$ python -q
>>> import numpy as np
>>> import numpy.linalg as la
>>> np.set_printoptions(precision=1, suppress=True, linewidth=140, legacy="1.25")
>>> def tidy(a):
...     return np.round(a, 1) + 0
... 
>>> mat = np.array([[0, 0, 0], [0, 0, 1], [0, 1, 0]])
>>> print(mat)
[[0 0 0]
 [0 0 1]
 [0 1 0]]
>>> tidy(np.trace(la.pinv(mat) @ mat))
2.0
>>> la.cond(mat) > 100
True
>>> tidy(la.norm(mat, 2) / la.norm(mat))
0.7
>>> m1 = np.loadtxt("run1.csv", delimiter=",")
>>> print(tidy(m1))
[[ 18.2   9.9   4.6   1.5  -5.2   8.3  19.8   5.5  15.6   5.6]
 [-13.7  -9.5   2.8  11.4   2.2  -6.    5.9  -1.1   0.8   2.3]
 [ -3.7  -7.9   5.7  14.7   4.8  -6.2   7.6  -4.    1.2   0.6]
 [  6.5  16.5  -1.8 -13.5 -19.   19.1  28.3  20.   26.7  15.1]
 [  3.3   8.5  -4.5  -6.6  -3.7   1.9  -1.6   3.1   2.1   0.5]
 [ -2.7   9.4  -5.1 -10.2 -10.1   7.4   7.7  10.3  10.    6.6]
 [ -1.6   5.8  -5.7  -5.8  -1.7  -1.3  -7.    1.   -2.3  -1.3]
 [  2.7   1.7  -0.5   3.    2.4  -3.7  -2.4  -2.7  -1.8  -2.1]
 [  1.2  14.8  -8.  -16.4 -12.2   9.7   4.4  11.8   9.9   6. ]
 [  0.9   7.1  -3.5  -5.4  -4.9   2.9   2.7   4.7   4.8   2.6]
 [-18.4 -17.5   5.6  20.3   8.3 -12.7   2.5  -7.   -4.9  -0.6]
 [  4.6  -4.7   7.9  15.1   3.7  -3.   13.6  -2.9   5.8   1.7]
 [ 18.4  21.1  -4.9 -15.9 -11.6  13.    9.3  10.8  13.8   5.1]
 [-14.9 -13.6   1.   15.   11.2 -16.  -12.1 -11.1 -13.7  -6.4]
 [ 16.9  15.   -4.3  -9.   -2.8   3.6  -3.4   1.4   2.1  -2. ]
 [ 11.4  10.6  -1.   -4.4  -4.9   5.5   7.6   4.5   8.4   2.7]
 [-10.1  -7.8   1.5  10.2   4.6  -8.1  -1.   -4.1  -3.7  -1.1]
 [-11.   -1.   -1.2   0.6  -4.9   1.2   8.4   5.8   6.5   5.7]
 [ 25.3  24.2  -2.9 -16.  -13.7  16.9  16.5  12.9  19.4   7.3]
 [  8.7   6.2   2.1   1.1  -3.9   4.5  12.8   4.1  10.2   4.2]
 [ -6.2  -3.4  -4.2   3.9   8.6 -12.7 -19.9  -9.6 -15.3  -8.7]]
>>> Uu, sig, Vh = la.svd(m1, full_matrices=False)
>>> np.abs(Uu[:, 0]).round(6).argmax()
3
>>> np.allclose(Uu * sig @ Vh, m1)
True
>>> tidy(sig / sig[0])
array([1. , 0.4, 0.3, 0.1, 0. , 0. , 0. , 0. , 0. , 0. ])
>>> tidy(np.sqrt((sig ** 2).sum())), tidy(la.norm(m1))
(139.5, 139.5)
>>> tidy(Uu.T @ m1 @ Vh.T)
array([[122.2,   0. ,   0. ,   0. ,   0. ,   0. ,   0. ,   0. ,   0. ,   0. ],
       [  0. ,  54.8,   0. ,   0. ,   0. ,   0. ,   0. ,   0. ,   0. ,   0. ],
       [  0. ,   0. ,  36.6,   0. ,   0. ,   0. ,   0. ,   0. ,   0. ,   0. ],
       [  0. ,   0. ,   0. ,  13.7,   0. ,   0. ,   0. ,   0. ,   0. ,   0. ],
       [  0. ,   0. ,   0. ,   0. ,   0. ,   0. ,   0. ,   0. ,   0. ,   0. ],
       [  0. ,   0. ,   0. ,   0. ,   0. ,   0. ,   0. ,   0. ,   0. ,   0. ],
       [  0. ,   0. ,   0. ,   0. ,   0. ,   0. ,   0. ,   0. ,   0. ,   0. ],
       [  0. ,   0. ,   0. ,   0. ,   0. ,   0. ,   0. ,   0. ,   0. ,   0. ],
       [  0. ,   0. ,   0. ,   0. ,   0. ,   0. ,   0. ,   0. ,   0. ,   0. ],
       [  0. ,   0. ,   0. ,   0. ,   0. ,   0. ,   0. ,   0. ,   0. ,   0. ]])
>>> tidy(Vh @ Vh.T)
array([[1., 0., 0., 0., 0., 0., 0., 0., 0., 0.],
       [0., 1., 0., 0., 0., 0., 0., 0., 0., 0.],
       [0., 0., 1., 0., 0., 0., 0., 0., 0., 0.],
       [0., 0., 0., 1., 0., 0., 0., 0., 0., 0.],
       [0., 0., 0., 0., 1., 0., 0., 0., 0., 0.],
       [0., 0., 0., 0., 0., 1., 0., 0., 0., 0.],
       [0., 0., 0., 0., 0., 0., 1., 0., 0., 0.],
       [0., 0., 0., 0., 0., 0., 0., 1., 0., 0.],
       [0., 0., 0., 0., 0., 0., 0., 0., 1., 0.],
       [0., 0., 0., 0., 0., 0., 0., 0., 0., 1.]])
>>> tidy(sig)
array([122.2,  54.8,  36.6,  13.7,   0. ,   0. ,   0. ,   0. ,   0. ,   0. ])
>>> tidy(np.cumsum(sig ** 2) / np.sum(sig ** 2))
array([0.8, 0.9, 1. , 1. , 1. , 1. , 1. , 1. , 1. , 1. ])
>>> tidy(Uu.T @ Uu)
array([[1., 0., 0., 0., 0., 0., 0., 0., 0., 0.],
       [0., 1., 0., 0., 0., 0., 0., 0., 0., 0.],
       [0., 0., 1., 0., 0., 0., 0., 0., 0., 0.],
       [0., 0., 0., 1., 0., 0., 0., 0., 0., 0.],
       [0., 0., 0., 0., 1., 0., 0., 0., 0., 0.],
       [0., 0., 0., 0., 0., 1., 0., 0., 0., 0.],
       [0., 0., 0., 0., 0., 0., 1., 0., 0., 0.],
       [0., 0., 0., 0., 0., 0., 0., 1., 0., 0.],
       [0., 0., 0., 0., 0., 0., 0., 0., 1., 0.],
       [0., 0., 0., 0., 0., 0., 0., 0., 0., 1.]])
>>> np.argsort(-la.norm(m1, axis=0).round(6), kind="stable")[:3]
array([1, 0, 6])
>>> tidy(la.norm(m1, 2) / la.norm(m1))
0.9
>>> [round(float(x), 1) for x in la.svd(m1, compute_uv=False)[:3]]
[122.2, 54.8, 36.6]
>>> print(la.matrix_rank(m1, rtol=0.1))
4
>>> Uu, sig, Vh = la.svd(m1)
>>> vecs = Vh[:(sig > 1e-8).sum()]
>>> rng = np.random.default_rng(37441)
>>> x = m1[7] + 2 * m1[9] + rng.integers(2) * np.eye(10)[9]
>>> tidy(x)
array([ 4.5, 15.9, -7.4, -7.8, -7.4,  2.2,  3. ,  6.6,  7.8,  4. ])
>>> print(tidy(vecs.T @ vecs))
[[ 0.8  0.2  0.2  0.   0.1  0.1  0.  -0.1  0.  -0.1]
 [ 0.2  0.6 -0.3  0.  -0.1 -0.2  0.   0.1  0.2  0. ]
 [ 0.2 -0.3  0.3  0.1  0.1  0.2  0.2 -0.1  0.   0. ]
 [ 0.   0.   0.1  0.6  0.2 -0.3  0.2 -0.2  0.1  0. ]
 [ 0.1 -0.1  0.1  0.2  0.2 -0.1 -0.1 -0.2 -0.1 -0.1]
 [ 0.1 -0.2  0.2 -0.3 -0.1  0.5  0.1  0.1  0.   0.1]
 [ 0.   0.   0.2  0.2 -0.1  0.1  0.5  0.1  0.3  0.2]
 [-0.1  0.1 -0.1 -0.2 -0.2  0.1  0.1  0.2  0.1  0.1]
 [ 0.   0.2  0.   0.1 -0.1  0.   0.3  0.1  0.3  0.1]
 [-0.1  0.   0.   0.  -0.1  0.1  0.2  0.1  0.1  0.1]]
>>> tidy(np.diag(vecs.T @ vecs))
array([0.8, 0.6, 0.3, 0.6, 0.2, 0.5, 0.5, 0.2, 0.3, 0.1])
>>> tidy(la.norm(x - vecs.T @ vecs @ x))
0.9
>>> ev, vecs = la.eigh(mat)
>>> tidy(la.eigvalsh(mat + -1 * np.eye(3)))
array([-2., -1.,  0.])
>>> tidy(vecs @ np.diag(ev) @ vecs.T)
array([[0., 0., 0.],
       [0., 0., 1.],
       [0., 1., 0.]])
>>> print(tidy(la.eigvalsh(mat @ mat)))
[0. 1. 1.]
>>> np.abs(vecs[:, -1]).round(6).argmax()
1
>>> print((ev > 1e-8).sum(), (ev < -1e-8).sum())
1 1
>>> ev
array([-1.,  0.,  1.])
>>> tidy(vecs.T @ mat @ vecs)
array([[-1.,  0.,  0.],
       [ 0.,  0.,  0.],
       [ 0.,  0.,  1.]])
>>> W0 = np.load("dump.npy")
>>> W0
array([[ 2.,  1.,  5.],
       [ 0.,  1., -3.],
       [ 0.,  3., -3.]])
>>> u = np.array([3, 0, 3])
>>> np.array([np.convolve(row, u, "same") for row in W0])
array([[ 3., 21.,  3.],
       [ 3., -9.,  3.],
       [ 9., -9.,  9.]])
>>> print(np.cross(W0[1, :3], W0[0, :3]))
[ 8. -6. -2.]
>>> q, vecs = la.qr(W0[:, :2])[0], la.qr(W0[:, 2:])[0]
>>> sig = la.svd(q.T @ vecs, compute_uv=False)
>>> print(tidy(sig))
[1.]
>>> tidy(np.degrees(np.arccos(sig.clip(0, 1))))
array([16.8])
>>> def softmax(z):
...     e = np.exp(z - z.max(axis=-1, keepdims=True))
...     return e / e.sum(axis=-1, keepdims=True)
... 
>>> tidy(softmax(10 * W0[0]))
array([0., 0., 1.])
>>> tidy(softmax(W0[0]))
array([0. , 0. , 0.9])
>>> print(tidy(softmax(W0[0] + -1)))
[0.  0.  0.9]
>>> att = W0 @ W0.T / np.sqrt(3)
>>> tidy(softmax(att))
array([[1. , 0. , 0. ],
       [0. , 0.2, 0.8],
       [0. , 0. , 1. ]])
>>> softmax(att).round(6).argmax(axis=1)
array([0, 2, 2])
>>> tidy(softmax(att)[0] @ W0)
array([2., 1., 5.])
>>> E = np.load("data.npy")
>>> tidy(E)
array([[ 0.9, -0.1,  0.1,  0. , -0.1,  0. , -0.3,  0. , -0.1, -0.3],
       [-0.1,  0.9,  0.1,  0. , -0.1,  0. , -0.2,  0. , -0.1, -0.2],
       [ 0.1,  0.1,  0.9,  0. ,  0.1,  0. ,  0.3,  0. ,  0.1,  0.3],
       [ 0. ,  0. ,  0. ,  1. ,  0. ,  0. , -0.1,  0. ,  0. , -0.1],
       [-0.1, -0.1,  0.1,  0. ,  0.9,  0. , -0.3,  0. , -0.1, -0.3],
       [ 0. ,  0. ,  0. ,  0. ,  0. ,  1. , -0.1,  0. ,  0. , -0.1],
       [-0.3, -0.2,  0.3, -0.1, -0.3, -0.1,  0.3,  0.1, -0.2, -0.7],
       [ 0. ,  0. ,  0. ,  0. ,  0. ,  0. ,  0.1,  1. ,  0. ,  0.1],
       [-0.1, -0.1,  0.1,  0. , -0.1,  0. , -0.2,  0. ,  0.9, -0.2],
       [-0.3, -0.2,  0.3, -0.1, -0.3, -0.1, -0.7,  0.1, -0.2,  0.3]])
>>> A2 = m1 / la.norm(m1, axis=1, keepdims=True)
>>> gram = A2 @ A2.T
>>> np.argwhere(np.triu(np.abs(gram) > 0.95, 1))
array([[ 0, 19],
       [ 3, 20],
       [ 5,  8],
       [ 5,  9],
       [ 8,  9],
       [10, 16],
       [12, 13],
       [12, 15],
       [12, 18],
       [13, 18],
       [15, 18]])
>>> (gram - 2 * np.eye(21)).round(6).argmax(axis=1)
array([19, 10, 10,  5,  8,  8,  4, 20,  9,  8, 16,  2, 18, 16,  4, 18, 10,  5, 15,  0, 13])
>>> tidy(gram[7])
array([-0.3, -0.1,  0.3, -0.7, -0.2, -0.7,  0.1,  1. , -0.6, -0.5,  0.2,  0.1, -0.4,  0.5,  0.2, -0.3,  0.3, -0.7, -0.4, -0.4,  0.7])
>>> ev, vecs = la.eigh(E)
>>> x = np.array([3, -3, 4, -3, 0, 5, -1, -2, 4, 5])
>>> tidy(x @ E @ x / (x @ x)), tidy(ev[0]), tidy(ev[-1])
(0.9, -1.0, 1.0)
>>> F = np.load("a.npy")
>>> F
array([[2.3, 2. , 0. , 2. , 1. , 1. ],
       [1. , 0.3, 1. , 0. , 2. , 2. ],
       [1. , 0. , 0.3, 0. , 0. , 0. ],
       [2. , 1. , 2. , 2.3, 2. , 0. ],
       [2. , 2. , 1. , 0. , 0.3, 0. ],
       [2. , 2. , 0. , 2. , 1. , 1.3]])
>>> A2 = la.inv(F)
>>> tidy(la.slogdet(F)[0])
-1.0
>>> print(tidy(la.det(F) * A2))
[[ -6.   -0.4  -5.2   0.7   0.5   5.2]
 [ -0.6   0.3   6.1   0.5  -3.    0.1]
 [ 20.1   1.3  -4.5  -2.3  -1.7 -17.4]
 [  7.7   2.   -2.1  -1.6   1.9  -9.1]
 [-22.6  -3.4   9.1   0.    0.5  22.6]
 [ 15.7  -0.4  -5.2   0.7   0.5 -16.5]]
>>> print(tidy(la.det(F) * la.det(A2)))
1.0
>>> T = np.stack([F, 2 * F, F[::-1]])
>>> (T @ F.T).shape
(3, 6, 6)
>>> tidy(T.sum(axis=0))
array([[8.9, 8. , 0. , 8. , 4. , 4.3],
       [5. , 2.9, 4. , 0. , 6.3, 6. ],
       [5. , 1. , 2.9, 2.3, 2. , 0. ],
       [7. , 3. , 6.3, 6.9, 6. , 0. ],
       [7. , 6.3, 4. , 0. , 2.9, 2. ],
       [8.3, 8. , 0. , 8. , 4. , 4.9]])
>>> x = np.array([1, 0, 1, 3, 1, 1])
>>> rhs = F @ x
>>> tidy(rhs)
array([10.3,  6. ,  1.3, 12.9,  3.3, 10.3])
>>> tidy(la.solve(F.T, F[0]))
array([1., 0., 0., 0., 0., 0.])
>>> tidy(la.solve(F, F[:, 3]))
array([0., 0., 0., 1., 0., 0.])
>>> tidy(la.solve(F, rhs))
array([1., 0., 1., 3., 1., 1.])
>>> tidy(la.solve(F, rhs + F[:, 0]))
array([2., 0., 1., 3., 1., 1.])
>>> A2 = F / np.sqrt((F ** 2).mean(axis=1, keepdims=True))
>>> la.matrix_rank(A2) == la.matrix_rank(F)
True
>>> print(la.matrix_rank(F - F.mean(axis=1, keepdims=True)))
5
>>> print(tidy(A2[0]))
[1.4 1.3 0.  1.3 0.6 0.6]
>>> tidy(F - F.mean(axis=1, keepdims=True))
array([[ 0.9,  0.6, -1.4,  0.6, -0.4, -0.4],
       [-0.1, -0.8, -0.1, -1. ,  1. ,  1. ],
       [ 0.8, -0.2,  0.1, -0.2, -0.2, -0.2],
       [ 0.4, -0.6,  0.4,  0.7,  0.4, -1.6],
       [ 1.1,  1.1,  0.1, -0.9, -0.6, -0.9],
       [ 0.6,  0.6, -1.4,  0.6, -0.4, -0.1]])
>>> arr = np.load("x.npy")
>>> print(arr)
[[0 1 0 0 0 0 0 0]
 [0 0 0 0 0 1 0 0]
 [0 0 1 0 0 0 0 0]
 [0 0 0 0 1 0 0 0]
 [1 0 0 0 0 0 0 0]
 [0 0 0 0 0 0 1 0]
 [0 0 0 0 0 0 0 1]
 [0 0 0 1 0 0 0 0]]
>>> idx = rng.permutation(8)
>>> idx
array([0, 7, 3, 5, 2, 1, 4, 6])
>>> A2 = arr[idx][:, idx]
>>> print(np.diag(A2))
[0 0 0 0 1 0 0 0]
>>> print(np.allclose(A2, arr))
False
>>> np.trace(A2)
1
>>> tidy(la.det(A2)), tidy(la.det(arr[idx]))
(1.0, 1.0)
>>> A2
array([[0, 0, 0, 0, 0, 1, 0, 0],
       [0, 0, 1, 0, 0, 0, 0, 0],
       [0, 0, 0, 0, 0, 0, 1, 0],
       [0, 0, 0, 0, 0, 0, 0, 1],
       [0, 0, 0, 0, 1, 0, 0, 0],
       [0, 0, 0, 1, 0, 0, 0, 0],
       [1, 0, 0, 0, 0, 0, 0, 0],
       [0, 1, 0, 0, 0, 0, 0, 0]])
>>> K = np.loadtxt("block3.csv", delimiter=",")
>>> tidy(K)
array([[ 0.8,  0.2,  0.3, -0.2,  0. ,  0. , -0.2,  0.3,  0.3],
       [ 0.2,  0.8, -0.3,  0.2,  0. ,  0. ,  0.2, -0.3, -0.3],
       [ 0.3, -0.3,  0.6,  0.3, -0.1,  0.1,  0.3, -0.4, -0.4],
       [-0.2,  0.2,  0.3,  0.8,  0. ,  0. , -0.2,  0.3,  0.3],
       [ 0. ,  0. , -0.1,  0. ,  1. ,  0. ,  0. , -0.1, -0.1],
       [ 0. ,  0. ,  0.1,  0. ,  0. ,  1. ,  0. ,  0.1,  0.1],
       [-0.2,  0.2,  0.3, -0.2,  0. ,  0. ,  0.8,  0.3,  0.3],
       [ 0.3, -0.3, -0.4,  0.3, -0.1,  0.1,  0.3,  0.6, -0.4],
       [ 0.3, -0.3, -0.4,  0.3, -0.1,  0.1,  0.3, -0.4,  0.6]])
>>> idx = rng.permutation(9)
>>> print(idx)
[4 8 0 1 7 5 2 3 6]
>>> A2 = K[idx][:, idx]
>>> tidy(A2)
array([[ 1. , -0.1,  0. ,  0. , -0.1,  0. , -0.1,  0. ,  0. ],
       [-0.1,  0.6,  0.3, -0.3, -0.4,  0.1, -0.4,  0.3,  0.3],
       [ 0. ,  0.3,  0.8,  0.2,  0.3,  0. ,  0.3, -0.2, -0.2],
       [ 0. , -0.3,  0.2,  0.8, -0.3,  0. , -0.3,  0.2,  0.2],
       [-0.1, -0.4,  0.3, -0.3,  0.6,  0.1, -0.4,  0.3,  0.3],
       [ 0. ,  0.1,  0. ,  0. ,  0.1,  1. ,  0.1,  0. ,  0. ],
       [-0.1, -0.4,  0.3, -0.3, -0.4,  0.1,  0.6,  0.3,  0.3],
       [ 0. ,  0.3, -0.2,  0.2,  0.3,  0. ,  0.3,  0.8, -0.2],
       [ 0. ,  0.3, -0.2,  0.2,  0.3,  0. ,  0.3, -0.2,  0.8]])
>>> tidy(np.sort(np.abs(la.eigvals(A2))))
array([1., 1., 1., 1., 1., 1., 1., 1., 1.])
>>> print(tidy(np.diag(A2)))
[1.  0.6 0.8 0.8 0.6 1.  0.6 0.8 0.8]
>>> np.trace(A2)
7.0
